% ipython --no-banner

In [1]: import numpy as np

In [2]: import numpy.linalg as la

In [3]: np.set_printoptions(precision=2, suppress=True, linewidth=120)

In [4]: F = np.load("dump.npy")

In [5]: F
Out[5]: 
array([[-3.51, -0.7 ,  1.1 ],
       [ 1.46,  0.3 ,  1.6 ],
       [ 3.01,  0.6 ,  0.3 ],
       [ 0.  ,  0.  ,  1.6 ],
       [ 2.  ,  0.4 , -0.8 ],
       [ 4.98,  1.  ,  0.  ],
       [-0.98, -0.2 , -2.2 ],
       [-8.  , -1.6 ,  1.1 ],
       [ 6.51,  1.3 , -0.2 ],
       [-1.04, -0.2 , -0.8 ],
       [ 0.5 ,  0.1 , -0.9 ],
       [-2.5 , -0.5 , -0.5 ],
       [ 2.  ,  0.4 , -0.9 ],
       [-1.52, -0.3 , -0.1 ],
       [-7.  , -1.4 ,  0.  ],
       [ 3.51,  0.7 , -0.7 ],
       [-1.47, -0.3 ,  1.3 ],
       [-1.47, -0.3 ,  0.8 ],
       [ 0.03,  0.  ,  0.7 ],
       [ 6.  ,  1.2 ,  1.2 ],
       [ 4.47,  0.9 ,  1.9 ],
       [-3.98, -0.8 , -1.  ],
       [ 1.51,  0.3 ,  0.2 ],
       [-9.51, -1.9 , -1.  ],
       [-1.04, -0.2 , -1.8 ],
       [-2.53, -0.5 ,  1.1 ],
       [-5.98, -1.2 ,  0.9 ],
       [-2.  , -0.4 ,  0.7 ],
       [ 6.97,  1.4 ,  0.3 ],
       [-9.46, -1.9 , -0.2 ],
       [-1.47, -0.3 ,  0.2 ],
       [-3.5 , -0.7 , -0.6 ],
       [-3.5 , -0.7 , -1.  ],
       [-3.99, -0.8 ,  0.1 ],
       [ 3.51,  0.7 , -1.6 ],
       [ 1.49,  0.3 ,  0.4 ],
       [-4.48, -0.9 ,  0.  ]])

In [6]: Ac = F - F.mean(axis=0)

In [7]: V = la.svd(Ac)[2][:2]

In [8]: A2 = Ac - Ac @ V.T @ V

In [9]: la.norm(A2, axis=1).round(6).argmax()
Out[9]: np.int64(24)

In [10]: round(la.norm(A2) / la.norm(Ac), 2)
Out[10]: np.float64(0.0)

In [11]: np.diag(V.T @ V)
Out[11]: array([0.96, 0.04, 1.  ])

In [12]: np.round(np.cov(Ac @ V.T, rowvar=False), 2) + 0
Out[12]: 
array([[18.5,  0. ],
       [ 0. ,  1. ]])

In [13]: D = la.norm(F[:, None] - F[None], axis=-1)

In [14]: np.flatnonzero(D[6] < D.mean() / 2)
Out[14]: array([ 6,  9, 10, 11, 13, 24, 30])

In [15]: D.shape
Out[15]: (37, 37)

In [16]: D.mean(axis=1).argmax()
Out[16]: np.int64(23)

In [17]: C = F[[7, 6]].astype(float)

In [18]: for _ in range(7):
    ...:     labels = la.norm(F[:, None] - C, axis=-1).argmin(axis=1)
    ...:     C = np.array([F[labels == j].mean(axis=0) for j in range(2)])
    ...: 

In [19]: labels
Out[19]: array([0, 1, 1, 1, 1, 1, 1, 0, 1, 1, 1, 0, 1, 1, 0, 1, 1, 1, 1, 1, 1, 0, 1, 0, 1, 0, 0, 0, 1, 0, 1, 0, 0, 0, 1, 1, 0])

In [20]: print(C[1] - C[0])
[ 6.69  1.34 -0.03]

In [21]: C
Out[21]: 
array([[-5.  , -1.  ,  0.05],
       [ 1.69,  0.34,  0.02]])

In [22]: print(np.abs(C[1] - C[0]).argmax())
0

In [23]: A2 = np.array([[0, -1], [-2, 1], [-3, 2]])

In [24]: print(la.matrix_rank(np.vstack([F, A2.T])))
3

In [25]: Ac = F - F.mean(axis=0)

In [26]: U, sv, Vt = la.svd(Ac, full_matrices=False)

In [27]: Vt[0] * np.sign(Vt[0, np.abs(Vt[0]).argmax()])
Out[27]: array([0.98, 0.2 , 0.02])

In [28]: np.abs(U[:, 0]).argmax()
Out[28]: np.int64(23)

In [29]: round((sv ** 2).sum() ** 2 / (sv ** 4).sum(), 2)
Out[29]: np.float64(1.11)

In [30]: sv
Out[30]: array([25.81,  5.99,  0.02])

In [31]: np.abs(Vt[0]).argmax()
Out[31]: np.int64(0)

In [32]: M = np.loadtxt("a.csv", delimiter=",")

In [33]: print(M)
[[0. 1. 0. 1. 1. 0. 1. 0.]
 [1. 0. 0. 0. 1. 0. 1. 0.]
 [0. 0. 0. 0. 0. 1. 0. 1.]
 [1. 0. 0. 0. 1. 0. 0. 0.]
 [1. 1. 0. 1. 0. 0. 0. 0.]
 [0. 0. 1. 0. 0. 0. 0. 1.]
 [1. 1. 0. 0. 0. 0. 0. 0.]
 [0. 0. 1. 0. 0. 1. 0. 0.]]

In [34]: rng = np.random.default_rng(349)

In [35]: A2 = M + rng.integers(-2, 3, (8, 6)) @ rng.integers(-2, 3, (6, 8))

In [36]: A2
Out[36]: 
array([[  1.,   8.,  -2.,   3.,   4.,  -1.,  -1.,   0.],
       [  3.,   4.,  -3.,   1.,  -6.,   3.,   4.,  -4.],
       [  0.,  -2., -10.,  -4.,   0.,  -7.,   2.,  -3.],
       [  8.,  -5.,   0.,  -2.,  -5.,   2.,   3.,  -6.],
       [  4.,  -7.,   1.,  -3.,   0.,  -2.,   2.,  -4.],
       [  7.,  -3.,  -3.,   0.,  -7.,   1.,   2.,  -3.],
       [  0.,   0.,  -4.,  -2.,  -3.,  -2.,   5.,  -6.],
       [  5.,  -6.,   4.,   0.,  -2.,   3.,   1.,  -2.]])

In [37]: la.matrix_rank(A2 - M, tol=1e-8)
Out[37]: np.int64(6)

In [38]: A2 - M
Out[38]: 
array([[  1.,   7.,  -2.,   2.,   3.,  -1.,  -2.,   0.],
       [  2.,   4.,  -3.,   1.,  -7.,   3.,   3.,  -4.],
       [  0.,  -2., -10.,  -4.,   0.,  -8.,   2.,  -4.],
       [  7.,  -5.,   0.,  -2.,  -6.,   2.,   3.,  -6.],
       [  3.,  -8.,   1.,  -4.,   0.,  -2.,   2.,  -4.],
       [  7.,  -3.,  -4.,   0.,  -7.,   1.,   2.,  -4.],
       [ -1.,  -1.,  -4.,  -2.,  -3.,  -2.,   5.,  -6.],
       [  5.,  -6.,   3.,   0.,  -2.,   2.,   1.,  -2.]])

In [39]: np.abs(A2 - M).sum(axis=1)
Out[39]: array([18., 27., 30., 31., 24., 28., 24., 21.])

In [40]: blk = np.stack([A2, 3 * A2, A2[::-1]])

In [41]: blk.sum(axis=0)
Out[41]: 
array([[  9.,  26.,  -4.,  12.,  14.,  -1.,  -3.,  -2.],
       [ 12.,  16., -16.,   2., -27.,  10.,  21., -22.],
       [  7., -11., -43., -16.,  -7., -27.,  10., -15.],
       [ 36., -27.,   1., -11., -20.,   6.,  14., -28.],
       [ 24., -33.,   4., -14.,  -5.,  -6.,  11., -22.],
       [ 28., -14., -22.,  -4., -28.,  -3.,  10., -15.],
       [  3.,   4., -19.,  -7., -18.,  -5.,  24., -28.],
       [ 21., -16.,  14.,   3.,  -4.,  11.,   3.,  -8.]])

In [42]: la.matrix_rank(blk)
Out[42]: array([8, 8, 8])
